% python3 -q
>>> import numpy as np
>>> import numpy.linalg as la
>>> np.set_printoptions(precision=1, suppress=True, linewidth=140)
>>> K = np.load("sample0.npy")
>>> print(K)
[[ 0  0  0  3 12  9]
 [ 0  0  0  6  3  0]
 [ 0  0  0 18  0 15]
 [ 2  8  6  1  4  3]
 [ 4  2  0  2  1  0]
 [12  0 10  6  0  5]]
>>> print(K - K[0])
[[  0   0   0   0   0   0]
 [  0   0   0   3  -9  -9]
 [  0   0   0  15 -12   6]
 [  2   8   6  -2  -8  -6]
 [  4   2   0  -1 -11  -9]
 [ 12   0  10   3 -12  -4]]
>>> print(K.shape)
(6, 6)
>>> print(np.unravel_index(np.abs(K).argmax(), K.shape))
(np.int64(2), np.int64(3))
>>> print(K.sum(axis=1))
[24  9 33 24  9 33]
>>> la.rank(K)
Traceback (most recent call last):
  File "<python-input-9>", line 1, in <module>
    la.rank(K)
    ^^^^^^^
AttributeError: module 'numpy.linalg' has no attribute 'rank'
>>> print(K.mean(axis=0))
[3.  1.7 2.7 6.  3.3 5.3]
>>> rng = np.random.default_rng(11)
>>> idx = rng.permutation(6)
>>> print(idx)
[3 1 4 5 2 0]
>>> B = K[idx][:, idx]
>>> print(np.trace(B))
7
>>> print(B)
[[ 1  8  4  3  6  2]
 [ 6  0  3  0  0  0]
 [ 2  2  1  0  0  4]
 [ 6  0  0  5 10 12]
 [18  0  0 15  0  0]
 [ 3  0 12  9  0  0]]
>>> print(np.allclose(B, K))
False
>>> print(round(la.det(B), 1), np.round(la.det(K[idx]), 1))
-606744.0 606744.0
>>> feats = np.array([[0, 0, 0, 0], [0, 2, 2, 0], [0, 2, 2, 0]])
>>> Uu, sig, VT = la.svd(feats)
>>> print(np.argmax(sig[:-1] / (sig[1:] + 1e-6)) + 1)
1
>>> B = Uu[:, :1] @ np.diag(sig[:1]) @ VT[:1]
>>> print(B)
[[0. 0. 0. 0.]
 [0. 2. 2. 0.]
 [0. 2. 2. 0.]]
>>> print(round(float(np.abs(feats - B).max()), 1))
0.0
>>> print(round(la.norm(feats - B) / la.norm(feats), 1))
0.0
>>> Uu, sig, VT = la.svd(B)
>>> V = VT[:(sig > 1e-8).sum()]
>>> vec = B[2] + 3 * B[0] + rng.integers(2) * np.eye(4)[3]
>>> print(vec)
[0. 2. 2. 0.]
>>> print(np.round(la.norm(vec - V.T @ V @ vec), 1))
0.0
>>> print(np.allclose(V.T @ V @ vec, vec))
True
>>> def softmax(z):
...     e = np.exp(z - z.max(axis=-1, keepdims=True))
...     return e / e.sum(axis=-1, keepdims=True)
... 
>>> print(softmax(feats[2]))
[0.1 0.4 0.4 0.1]
>>> print(np.round(softmax(10 * feats[2]), 1) + 0)
[0.  0.5 0.5 0. ]
>>> att = feats @ feats.T / np.sqrt(4)
>>> print(softmax(att).round(6).argmax(axis=1))
[0 1 1]
>>> print(np.round(softmax(att + np.triu(np.full(att.shape, -np.inf), 1)), 1) + 0)
[[1.  0.  0. ]
 [0.  1.  0. ]
 [0.  0.5 0.5]]
>>> print(feats @ la.pinv(feats) @ feats)
[[0. 0. 0. 0.]
 [0. 2. 2. 0.]
 [0. 2. 2. 0.]]
>>> print(la.lstsq(feats[:-1].T, feats[-1])[2])
1
>>> print(np.round(np.trace(la.pinv(feats) @ feats), 1))
1.0
>>> print(np.abs(np.diag(la.qr(feats)[1])) > 1e-9)
[False  True False]
>>> print(np.argsort(-la.norm(feats, axis=0).round(6), kind="stable")[:3])
[1 2 0]
>>> print(la.matrix_rank(feats, rtol=0.1))
1
>>> print([round(float(x), 1) for x in la.svd(feats, compute_uv=False)[:3]])
[4.0, 0.0, 0.0]
>>> A = (rng.random((4, 4)) < 0.3) + np.eye(4)
>>> A /= A.sum(axis=1, keepdims=True)
>>> print(A)
[[0.5 0.  0.2 0.2]
 [0.  1.  0.  0. ]
 [0.  0.3 0.7 0. ]
 [0.  0.  0.  1. ]]
>>> vec = np.array([0, 1, 0, 1])
>>> a = np.maximum(A @ vec, 0)
>>> print(np.maximum(A @ (3 * vec), 0))
[0.8 3.  1.  3. ]
>>> print(a)
[0.2 1.  0.3 1. ]
>>> vals, V = la.eig(A)
>>> print(vals)
[0.5 0.7 1.  1. ]
>>> print(np.sort(la.eigvals(A @ A)))
[0.2 0.4 1.  1. ]
>>> print(round(np.prod(vals), 1))
0.3
>>> print(np.sort(la.eigvals(la.inv(A))))
[1.  1.  1.5 2. ]
>>> print(A @ V[:, 0] - vals[0] * V[:, 0])
[0. 0. 0. 0.]
>>> B = A + rng.integers(-2, 3, (4, 3)) @ rng.integers(-2, 3, (3, 4))
>>> print(B)
[[ 4.5  2.   2.2  2.2]
 [-3.   0.  -2.   0. ]
 [ 4.  -1.7  2.7  2. ]
 [ 3.   5.   4.  -5. ]]
>>> print(np.round(la.svd(B - A, compute_uv=False), 1) + 0)
[10.   7.1  2.3  0. ]
>>> print(la.matrix_rank(B - A, tol=1e-8))
3
>>> print(B - A)
[[ 4.  2.  2.  2.]
 [-3. -1. -2.  0.]
 [ 4. -2.  2.  2.]
 [ 3.  5.  4. -6.]]
